% ipython --no-banner

In [1]: import numpy as np

In [2]: from numpy import linalg as LA

In [3]: np.set_printoptions(precision=2, suppress=True, linewidth=160, legacy="1.25")

In [4]: arr = np.load("dump.npy")

In [5]: print(arr)
[[  9 -15   9  -6  15   3  -9]
 [-15  25 -15  10 -25  -5  15]
 [  9 -15   9  -6  15   3  -9]
 [ -6  10  -6   4 -10  -2   6]
 [ 15 -25  15 -10  25   5 -15]
 [  3  -5   3  -2   5   1  -3]
 [ -9  15  -9   6 -15  -3   9]]

In [6]: print(LA.matrix_rank(arr, rtol=0.1))
1

In [7]: print([round(float(x), 2) for x in LA.svd(arr, compute_uv=False)[:3]])
[82.0, 0.0, 0.0]

In [8]: rk = LA.matrix_rank(arr)

In [9]: print(rk)
1

In [10]: N = LA.svd(arr)[2][rk:].T

In [11]: print(N @ N.T)
[[ 0.89  0.18 -0.11  0.07 -0.18 -0.04  0.11]
 [ 0.18  0.7   0.18 -0.12  0.3   0.06 -0.18]
 [-0.11  0.18  0.89  0.07 -0.18 -0.04  0.11]
 [ 0.07 -0.12  0.07  0.95  0.12  0.02 -0.07]
 [-0.18  0.3  -0.18  0.12  0.7  -0.06  0.18]
 [-0.04  0.06 -0.04  0.02 -0.06  0.99  0.04]
 [ 0.11 -0.18  0.11 -0.07  0.18  0.04  0.89]]

In [12]: print([int(LA.matrix_rank(arr[:i])) for i in range(1, len(arr) + 1)])
[1, 1, 1, 1, 1, 1, 1]

In [13]: print([int(LA.matrix_rank(arr[:, :j + 1])) for j in range(7)])
[1, 1, 1, 1, 1, 1, 1]

In [14]: print(LA.matrix_rank(arr.T @ arr), LA.matrix_rank(arr @ arr.T))
1 1

In [15]: print([int(LA.matrix_rank(np.delete(arr, i, axis=0))) for i in range(7)])
[1, 1, 1, 1, 1, 1, 1]

In [16]: evals, evecs = LA.eigh(arr)

In [17]: vec = np.array([0, 2, 3, 1, 2, 3, 0])

In [18]: print(np.round(LA.eigvalsh(arr[1:, 1:]), 2) + 0)
[ 0.  0.  0.  0.  0. 73.]

In [19]: print(evecs * np.maximum(evals, 0) @ evecs.T)
[[  9. -15.   9.  -6.  15.   3.  -9.]
 [-15.  25. -15.  10. -25.  -5.  15.]
 [  9. -15.   9.  -6.  15.   3.  -9.]
 [ -6.  10.  -6.   4. -10.  -2.   6.]
 [ 15. -25.  15. -10.  25.   5. -15.]
 [  3.  -5.   3.  -2.   5.   1.  -3.]
 [ -9.  15.  -9.   6. -15.  -3.   9.]]
